$ python3 -q
>>> import numpy as np
>>> np.set_printoptions(precision=2, suppress=True, linewidth=200, legacy="1.25")
>>> def rnd(a):
...     return np.round(a, 2) + 0
... 
>>> F = np.load("test18.npy")
>>> print(F)
[[0 0 0 0 1 0 0 0 1 0 0 0 0]
 [0 0 0 0 0 0 0 0 0 0 0 0 0]
 [0 0 0 0 0 1 0 0 1 0 0 0 0]
 [0 0 0 0 0 1 0 0 0 0 0 0 1]
 [1 0 0 0 0 0 0 0 0 1 1 0 0]
 [0 0 1 1 0 0 0 0 0 0 0 0 0]
 [0 0 0 0 0 0 0 0 0 0 1 0 0]
 [0 0 0 0 0 0 0 0 0 0 0 0 0]
 [1 0 1 0 0 0 0 0 0 0 0 0 0]
 [0 0 0 0 1 0 0 0 0 0 0 0 1]
 [0 0 0 0 1 0 1 0 0 0 0 1 0]
 [0 0 0 0 0 0 0 0 0 0 1 0 0]
 [0 0 0 1 0 0 0 0 0 1 0 0 0]]
>>> rng = np.random.default_rng(3553)
>>> lab = rng.permutation(13)
>>> print(lab)
[ 7  0  8  5  1  3 12  2 10  4  6 11  9]
>>> out = F[lab][:, lab]
>>> print(np.diag(out))
[0 0 0 0 0 0 0 0 0 0 0 0 0]
>>> print(rnd(np.sort(np.abs(np.linalg.eigvals(out)))))
[0.   0.   0.   0.   0.   1.13 1.13 1.41 1.41 1.73 1.73 2.18 2.18]
>>> print(rnd(np.linalg.det(out)), rnd(np.linalg.det(F[lab])))
0.0 0.0
>>> print(rnd(np.sort(np.linalg.eigvals(F).real)))
[-2.18 -1.73 -1.41 -1.13  0.    0.    0.    0.    0.    1.13  1.41  1.73  2.18]
>>> print(np.abs(np.diag(np.linalg.qr(F)[1])) > 1e-9)
[ True False  True  True  True  True  True False  True False  True False False]
>>> print(F.sum(axis=0))
[2 0 2 2 3 2 1 0 2 2 3 1 2]
>>> print(np.argwhere(np.triu(F)))
[[ 0  4]
 [ 0  8]
 [ 2  5]
 [ 2  8]
 [ 3  5]
 [ 3 12]
 [ 4  9]
 [ 4 10]
 [ 6 10]
 [ 9 12]
 [10 11]]
>>> low = np.diag(F.sum(axis=1)) - F
>>> print((np.linalg.eigvalsh(low) < 1e-8).sum())
3
>>> print(rnd(np.linalg.eigvalsh(low)))
[0.   0.   0.   0.21 0.59 0.82 1.   2.   2.15 3.27 3.41 3.83 4.72]
>>> W0 = np.load("data.npy")
>>> print(W0)
[[ 1.07 -1.04 -7.83 -0.49 -0.73  8.99 -4.19  0.65]
 [ 0.88 -0.64 -7.79 -1.41  0.41  9.04 -4.57  0.43]
 [ 0.85 -1.37 -8.09 -1.38 -0.53  9.39 -3.88  0.67]
 [ 0.83 -0.94 -7.96 -0.72 -0.38  8.88 -3.98  1.55]
 [ 1.06 -0.81 -7.81 -1.    0.46  9.28 -4.08  0.9 ]
 [ 0.96 -0.71 -7.78 -1.37 -0.43  9.05 -3.87  0.95]
 [ 0.92 -0.99 -7.95 -1.18  0.21  9.31 -4.08  1.51]
 [ 1.08 -0.73 -8.05 -0.97 -0.07  8.99 -4.04  1.52]
 [ 0.42 -0.72 -8.18 -1.26  0.02  8.98 -4.03  0.93]
 [ 0.56 -1.38 -8.04 -1.08 -0.23  9.17 -4.38  1.36]
 [ 1.67 -1.32 -7.75 -0.73  0.35  9.03 -3.94  0.49]
 [ 0.71 -0.74 -7.93 -1.57 -0.2   8.6  -4.23  0.27]
 [ 0.94 -0.71 -8.34 -1.09 -0.37  9.34 -3.85  0.34]
 [ 0.69 -1.18 -7.93 -1.83  0.16  8.92 -3.92  1.02]
 [ 0.91 -1.2  -7.67 -1.14 -0.06  9.18 -3.9   0.72]
 [ 1.14 -1.02 -7.43 -1.17  0.06  9.73 -3.86  0.67]
 [ 3.93  7.9  -9.63 -2.95 -6.58 -4.95  5.49 -0.82]
 [ 3.98  8.33 -8.68 -2.25 -7.07 -4.61  5.35 -1.44]
 [ 4.3   7.79 -9.51 -2.02 -7.12 -5.51  5.08 -0.3 ]
 [ 4.09  8.18 -8.87 -2.22 -6.77 -5.24  4.77 -1.32]
 [ 4.13  8.29 -8.58 -1.85 -7.02 -4.97  5.36 -1.48]
 [ 3.76  8.26 -9.05 -1.58 -6.65 -5.48  5.37 -0.72]
 [ 3.85  7.56 -8.89 -1.9  -6.76 -5.03  5.19 -0.75]
 [ 4.11  8.13 -9.11 -2.11 -7.1  -5.21  4.77 -1.08]
 [ 3.88  7.86 -8.81 -1.79 -6.9  -4.68  5.62 -1.25]
 [ 4.78  8.07 -8.62 -2.16 -6.73 -5.24  5.39 -0.93]
 [ 3.72  8.18 -9.   -1.92 -6.7  -4.69  4.74 -0.98]
 [ 3.6   7.98 -8.96 -2.   -6.79 -5.27  5.01 -0.49]
 [ 3.77  7.74 -8.8  -2.23 -6.88 -4.92  4.8  -1.02]
 [ 3.82  7.92 -9.28 -2.06 -7.61 -5.03  4.61 -0.7 ]
 [ 3.77  7.74 -9.02 -2.14 -7.04 -5.31  4.54 -1.03]
 [ 3.46  7.68 -8.9  -2.13 -6.63 -4.72  4.38 -0.95]]
>>> G = np.cov(W0, rowvar=False)
>>> print(np.argsort(-W0.std(axis=0).round(6), kind="stable"))
[5 6 1 4 0 7 2 3]
>>> print(rnd(np.corrcoef(W0.T)))
[[ 1.    0.98 -0.87 -0.8  -0.98 -0.98  0.98 -0.92]
 [ 0.98  1.   -0.9  -0.84 -0.99 -1.    1.   -0.93]
 [-0.87 -0.9   1.    0.82  0.91  0.91 -0.9   0.78]
 [-0.8  -0.84  0.82  1.    0.82  0.84 -0.83  0.8 ]
 [-0.98 -0.99  0.91  0.82  1.    1.   -0.99  0.92]
 [-0.98 -1.    0.91  0.84  1.    1.   -1.    0.92]
 [ 0.98  1.   -0.9  -0.83 -0.99 -1.    1.   -0.93]
 [-0.92 -0.93  0.78  0.8   0.92  0.92 -0.93  1.  ]]
>>> print(G.shape)
(8, 8)
>>> print(rnd(np.polyfit(W0[:, 7], W0[:, 6], 1)))
[-4.29  0.32]
>>> print(np.argwhere(np.triu(np.abs(np.corrcoef(W0.T)) > 0.8, 1)))
[[0 1]
 [0 2]
 [0 3]
 [0 4]
 [0 5]
 [0 6]
 [0 7]
 [1 2]
 [1 3]
 [1 4]
 [1 5]
 [1 6]
 [1 7]
 [2 3]
 [2 4]
 [2 5]
 [2 6]
 [3 4]
 [3 5]
 [3 6]
 [3 7]
 [4 5]
 [4 6]
 [4 7]
 [5 6]
 [5 7]
 [6 7]]
>>> print(rnd(np.linalg.eigvalsh(G)[::-1]))
[109.54   0.18   0.12   0.11   0.08   0.06   0.04   0.03]
>>> Xs = W0 - W0.mean(axis=0)
>>> evecs = np.linalg.svd(Xs)[2][:2]
>>> out = Xs - Xs @ evecs.T @ evecs
>>> print(np.linalg.norm(out, axis=1).round(6).argmax())
16
>>> print(rnd(np.cov(Xs @ evecs.T, rowvar=False)))
[[109.54   0.  ]
 [  0.     0.18]]
>>> x = np.array([0, 2, 1, 1, 1, -1, 2, 1])
>>> target = W0 @ x
>>> coef, lr = np.zeros(8), 1 / np.linalg.norm(W0, 2) ** 2
>>> for i in range(60):
...     coef -= lr * W0.T @ (W0 @ coef - target)
...     if i % 10 == 0: print(i, round(np.linalg.norm(W0 @ coef - target), 2))
... 
0 41.35
10 4.37
20 4.34
30 4.31
40 4.28
50 4.26
>>> print(rnd(np.linalg.cond(W0)))
64.58
>>> print(rnd(np.linalg.norm(F, axis=0)))
[1.41 0.   1.41 1.41 1.73 1.41 1.   0.   1.41 1.41 1.73 1.   1.41]
>>> print(rnd(np.linalg.norm(F, 2)))
2.18
>>> print(rnd(np.linalg.norm(F) ** 2 / np.linalg.norm(F, 2) ** 2))
4.65
>>> G = W0.T @ W0
>>> print(np.allclose(G, G.T))
True
>>> print(np.linalg.matrix_rank(G))
8
>>> print((W0 @ W0.T).shape)
(32, 32)
>>> A = np.array([[0, 0, 0, -2, 0, 0, 0, 5],
...     [0, -7, 0, 0, 0, 0, 9, 0],
...     [0, -9, 0, -8, 0, 0, 0, 2],
...     [-7, 0, 0, 0, 8, 0, 0, 0],
...     [0, 0, 0, 0, 7, 0, 0, 0]])
>>> print(A)
[[ 0  0  0 -2  0  0  0  5]
 [ 0 -7  0  0  0  0  9  0]
 [ 0 -9  0 -8  0  0  0  2]
 [-7  0  0  0  8  0  0  0]
 [ 0  0  0  0  7  0  0  0]]
>>> W = np.array([[-2, 1, -3],
...     [3, 2, -1],
...     [-1, -3, 1],
...     [1, 3, -2],
...     [1, -3, 1],
...     [-2, -1, 2],
...     [0, 1, 3],
...     [1, 1, 1]])
>>> coef = np.array([2, 2, -9])
>>> hid = np.maximum(A @ W + coef, 0)
>>> print((hid > 0).astype(int))
[[1 1 0]
 [0 0 1]
 [0 0 1]
 [1 0 1]
 [1 0 0]]
>>> print(np.linalg.matrix_rank(hid))
3
>>> basis = np.array([[-3, 0, -3], [2, 2, -3], [-3, 3, 1]])
>>> print((hid @ basis).round(6).argmax(axis=1))
[1 1 1 1 1]
>>> print(W @ basis)
[[ 17  -7   0]
 [ -2   1 -16]
 [ -6  -3  13]
 [  9   0 -14]
 [-12  -3   7]
 [ -2   4  11]
 [ -7  11   0]
 [ -4   5  -5]]
>>> print(hid @ basis)
[[ -13    2  -18]
 [ -75   75   25]
 [ -54   54   18]
 [-132   60  -52]
 [ -27    0  -27]]
